$ python3 -q
>>> import numpy as np
>>> np.set_printoptions(precision=2, suppress=True, linewidth=200)
>>> mat = np.array([[28, 32, -24, -8, 8, 4, 8, -20], [35, 40, -30, -10, 10, 5, 10, -25]])
>>> mat
array([[ 28,  32, -24,  -8,   8,   4,   8, -20],
       [ 35,  40, -30, -10,  10,   5,  10, -25]])
>>> rank = np.linalg.matrix_rank(mat)
>>> rank
np.int64(1)
>>> ns = np.linalg.svd(mat)[2][rank:].T
>>> np.round(mat @ ns, 2) + 0
array([[0., 0., 0., 0., 0., 0., 0.],
       [0., 0., 0., 0., 0., 0., 0.]])
>>> [int(np.linalg.matrix_rank(mat[:, :j + 1])) for j in range(8)]
[1, 1, 1, 1, 1, 1, 1, 1]
>>> ns.shape
(8, 7)
>>> np.allclose(mat @ ns, 0)
True
>>> X = np.load("w.npy")
>>> X
array([[ 0.53,  2.36,  2.44, -0.26, -0.04,  0.92,  1.2 ],
       [ 1.28,  1.64,  1.87, -0.01, -0.03,  0.95,  0.93],
       [ 1.46,  1.97,  1.56,  0.17,  0.37,  0.7 ,  0.81],
       [ 0.87,  1.62,  1.75, -0.57, -0.14,  0.88,  1.15],
       [ 1.52,  1.46,  2.24,  0.11,  0.02,  0.94,  0.94],
       [ 0.58,  1.6 ,  1.73,  0.1 , -0.02,  1.37,  0.63],
       [ 0.82,  2.36,  1.63,  0.31, -0.05,  0.97,  0.72],
       [ 1.07,  2.53,  2.27,  0.31, -0.32,  0.82,  1.37],
       [ 0.9 ,  0.3 ,  1.91,  2.81,  1.88, -0.08,  1.85],
       [ 0.89,  0.07,  1.74,  2.32,  1.76,  0.1 ,  2.31],
       [ 0.77,  0.32,  1.79,  2.05,  2.02, -0.18,  2.06],
       [ 1.04, -0.11,  2.38,  1.61,  2.11, -0.64,  1.65],
       [ 0.97, -0.38,  2.37,  2.28,  1.8 , -0.2 ,  1.72],
       [ 1.39,  0.17,  2.14,  1.57,  1.96, -0.02,  1.67],
       [ 0.61,  0.05,  2.21,  2.3 ,  1.57, -0.11,  1.95],
       [ 0.87,  0.31,  1.79,  1.94,  1.62, -0.35,  1.87],
       [ 1.85,  0.67,  2.18,  2.42,  1.63,  2.08,  0.72],
       [ 2.09,  1.11,  2.31,  1.83,  2.26,  2.23,  1.01],
       [ 2.05,  0.44,  2.3 ,  2.  ,  1.76,  2.13,  1.14],
       [ 2.21,  1.38,  2.15,  2.85,  1.91,  2.17,  0.42],
       [ 2.09,  1.25,  1.82,  2.18,  1.88,  2.15,  0.63],
       [ 1.98,  0.92,  2.13,  2.75,  1.74,  1.66,  1.07],
       [ 1.84,  1.13,  1.29,  1.85,  1.58,  2.29,  0.95],
       [ 2.04,  0.49,  1.89,  1.56,  2.35,  2.05,  1.11]])
>>> f, v = X[5], X[15]
>>> round(float(f @ v), 2)
4.96
>>> pr = (f @ v) / (f @ f) * f
>>> v - pr
array([ 0.52, -0.66,  0.74,  1.88,  1.63, -1.18,  1.49])
>>> (v - pr) @ f
np.float64(0.0)
>>> np.linalg.matrix_rank(np.outer(f, v))
np.int64(1)
>>> arr = np.loadtxt("a.csv", delimiter=",")
>>> arr
array([[ 0.08, -0.14, -0.14, -0.03,  0.14,  0.03,  0.14],
       [-0.14,  0.23,  0.23,  0.05, -0.23, -0.05, -0.23],
       [-0.14,  0.23,  0.23,  0.05, -0.23, -0.05, -0.23],
       [-0.03,  0.05,  0.05,  0.01, -0.05, -0.01, -0.05],
       [ 0.14, -0.23, -0.23, -0.05,  0.23,  0.05,  0.23],
       [ 0.03, -0.05, -0.05, -0.01,  0.05,  0.01,  0.05],
       [ 0.14, -0.23, -0.23, -0.05,  0.23,  0.05,  0.23]])
>>> left, s, vt = np.linalg.svd(arr)
>>> V = vt[:(s > 1e-8).sum()]
>>> rng = np.random.default_rng(161774)
>>> x0 = arr[4] + -3 * arr[3] + rng.integers(2) * np.eye(7)[3]
>>> x0
array([ 0.22, -0.36, -0.36, -0.07,  0.36,  0.07,  0.36])
>>> np.allclose(V.T @ V @ x0, x0)
True
>>> np.linalg.matrix_rank(np.vstack([arr, x0]))
np.int64(1)
>>> V.T @ V
array([[ 0.08, -0.14, -0.14, -0.03,  0.14,  0.03,  0.14],
       [-0.14,  0.23,  0.23,  0.05, -0.23, -0.05, -0.23],
       [-0.14,  0.23,  0.23,  0.05, -0.23, -0.05, -0.23],
       [-0.03,  0.05,  0.05,  0.01, -0.05, -0.01, -0.05],
       [ 0.14, -0.23, -0.23, -0.05,  0.23,  0.05,  0.23],
       [ 0.03, -0.05, -0.05, -0.01,  0.05,  0.01,  0.05],
       [ 0.14, -0.23, -0.23, -0.05,  0.23,  0.05,  0.23]])
